>>> import numpy as np
>>> import numpy.linalg as la
>>> np.set_printoptions(suppress=True, linewidth=140)
>>> def tidy(a):
...     return np.round(a, 2) + 0
... 
>>> J = np.load("out3.npy")
>>> tidy(J)
array([[0.33, 0.22, 0.11, 0.33],
       [0.33, 0.22, 0.11, 0.33],
       [0.18, 0.27, 0.36, 0.18],
       [0.  , 0.14, 0.29, 0.57]])
>>> left, sv, Vt = la.svd(J)
>>> evecs = Vt[:(sv > 1e-8).sum()]
>>> rng = np.random.default_rng(221)
>>> x0 = J[3] + -1 * J[0] + rng.integers(2) * np.eye(4)[1]
>>> tidy(x0)
array([-0.33, -0.08,  0.17,  0.24])
>>> la.matrix_rank(np.vstack([J, x0]))
np.int64(3)
>>> print(tidy(la.norm(x0 - evecs.T @ evecs @ x0)))
0.0
>>> print(np.allclose(evecs.T @ evecs @ x0, x0))
True
>>> W0 = np.load("layer11.npy")
>>> tidy(W0)
array([[-0.78,  0.75,  1.93, -1.61, -1.09,  2.05, -6.4 , -5.26,  4.3 ],
       [ 4.01, -0.19,  1.04,  5.55, -2.58,  4.05,  0.1 ,  5.14,  1.58],
       [-2.68,  0.66,  0.92, -4.11,  0.52, -0.56, -4.89, -6.65,  2.43],
       [ 3.97, -0.08,  1.34,  5.42, -2.79,  4.44, -0.86,  4.45,  2.25],
       [-2.79, -0.39, -2.29, -3.47,  2.97, -4.91,  4.64, -0.44, -4.49],
       [ 1.82, -0.73, -1.46,  3.  ,  0.28, -0.73,  5.83,  6.19, -3.47],
       [ 0.17, -0.73, -2.13,  0.78,  1.52, -2.72,  6.51,  4.55, -4.63],
       [ 1.14,  0.64,  2.38,  1.06, -2.3 ,  3.93, -6.23, -2.7 ,  4.97],
       [ 0.16,  0.72,  2.21, -0.32, -1.73,  3.06, -6.51, -4.13,  4.77],
       [ 3.83, -0.39,  0.36,  5.46, -1.99,  3.03,  1.99,  6.18,  0.14],
       [-3.77, -0.07, -1.73, -5.03,  2.99, -4.81,  2.17, -3.33, -3.11],
       [-3.89,  0.  , -1.54, -5.25,  2.91, -4.65,  1.51, -3.92, -2.69],
       [ 3.73, -0.44,  0.18,  5.36, -1.81,  2.72,  2.45,  6.36, -0.24],
       [-2.44, -0.46, -2.36, -2.95,  2.87, -4.78,  5.12,  0.32, -4.7 ],
       [-3.95,  0.07, -1.38, -5.39,  2.82, -4.48,  0.99, -4.35, -2.34],
       [-0.46, -0.7 , -2.28, -0.1 ,  1.91, -3.34,  6.46,  3.73, -4.86],
       [-3.94,  0.31, -0.63, -5.55,  2.25, -3.47, -1.25, -5.83, -0.72],
       [ 3.64,  0.13,  1.86,  4.81, -3.03,  4.91, -2.67,  2.83,  3.42],
       [-1.66, -0.58, -2.41, -1.81,  2.56, -4.32,  5.9 ,  1.83, -4.95],
       [ 1.01, -0.75, -1.84,  1.92,  0.92, -1.78,  6.32,  5.49, -4.15],
       [-1.11, -0.64, -2.38, -1.01,  2.28, -3.9 ,  6.24,  2.76, -4.96],
       [ 3.93, -0.04,  1.45,  5.34, -2.85,  4.55, -1.19,  4.19,  2.48],
       [ 0.47, -0.74, -2.03,  1.19,  1.31, -2.4 ,  6.48,  4.91, -4.48],
       [-0.3 , -0.71, -2.24,  0.12,  1.82, -3.2 ,  6.49,  3.94, -4.81],
       [ 4.  , -0.22,  0.94,  5.57, -2.51,  3.92,  0.39,  5.33,  1.37],
       [-3.98,  0.27, -0.77, -5.57,  2.37, -3.67, -0.88, -5.62, -1.  ],
       [-3.91,  0.02, -1.51, -5.29,  2.89, -4.61,  1.39, -4.02, -2.61],
       [-2.  , -0.53, -2.4 , -2.3 ,  2.7 , -4.54,  5.61,  1.2 , -4.88],
       [ 2.87, -0.64, -0.76,  4.35, -0.72,  0.9 ,  4.59,  6.7 , -2.13],
       [-3.83,  0.39, -0.37, -5.47,  2.  , -3.05, -1.95, -6.16, -0.17],
       [-2.03,  0.72,  1.34, -3.29, -0.09,  0.43, -5.64, -6.34,  3.24],
       [-3.98,  0.26, -0.81, -5.58,  2.4 , -3.73, -0.76, -5.55, -1.09],
       [-2.65, -0.42, -2.32, -3.26,  2.93, -4.86,  4.84, -0.13, -4.59],
       [-1.35, -0.62, -2.4 , -1.36,  2.41, -4.1 ,  6.11,  2.36, -4.97],
       [ 2.32,  0.48,  2.38,  2.77, -2.83,  4.72, -5.27, -0.58,  4.76],
       [ 3.95, -0.06,  1.41,  5.37, -2.83,  4.51, -1.06,  4.29,  2.39],
       [ 3.87, -0.36,  0.45,  5.5 , -2.08,  3.19,  1.73,  6.06,  0.34]])
>>> # rows and columns are dependent
>>> C = W0[[13, 14]].astype(float)
>>> for _ in range(4):
...     z = la.norm(W0[:, None] - C, axis=-1).argmin(axis=1)
...     C = np.array([W0[z == j].mean(axis=0) for j in range(2)])
... 
>>> z
array([1, 0, 1, 0, 0, 0, 0, 1, 1, 0, 1, 1, 0, 0, 1, 0, 1, 0, 0, 0, 0, 0, 0, 0, 0, 1, 1, 0, 0, 1, 1, 1, 0, 0, 1, 0, 0])
>>> print(np.abs(C[1] - C[0]).argmax())
7
>>> tidy(C)
array([[ 1.15, -0.45, -0.88,  1.89,  0.14, -0.41,  3.57,  3.84, -2.1 ],
       [-2.37,  0.37,  0.17, -3.47,  0.94, -1.35, -2.41, -4.6 ,  0.77]])
>>> print(tidy(C[1] - C[0]))
[-3.52  0.82  1.05 -5.36  0.79 -0.94 -5.98 -8.44  2.87]
>>> np.bincount(z)
array([23, 14])
>>> theta = np.radians(57)
>>> R = np.eye(9)
>>> R[2, 2] = R[4, 4] = np.cos(theta)
>>> R[2, 4], R[4, 2] = -np.sin(theta), np.sin(theta)
>>> print(tidy(R))
[[ 1.    0.    0.    0.    0.    0.    0.    0.    0.  ]
 [ 0.    1.    0.    0.    0.    0.    0.    0.    0.  ]
 [ 0.    0.    0.54  0.   -0.84  0.    0.    0.    0.  ]
 [ 0.    0.    0.    1.    0.    0.    0.    0.    0.  ]
 [ 0.    0.    0.84  0.    0.54  0.    0.    0.    0.  ]
 [ 0.    0.    0.    0.    0.    1.    0.    0.    0.  ]
 [ 0.    0.    0.    0.    0.    0.    1.    0.    0.  ]
 [ 0.    0.    0.    0.    0.    0.    0.    1.    0.  ]
 [ 0.    0.    0.    0.    0.    0.    0.    0.    1.  ]]
>>> Y = W0 @ R.T
>>> np.allclose(la.norm(W0, axis=1), la.norm(Y, axis=1))
True
>>> print(tidy(la.det(R)), tidy(np.trace(R)))
1.0 8.09
>>> print(np.allclose(W0 @ W0.T, Y @ Y.T))
True
>>> tidy(np.abs(Y - W0).max(axis=0))
array([0.  , 0.  , 1.74, 0.  , 3.29, 0.  , 0.  , 0.  , 0.  ])
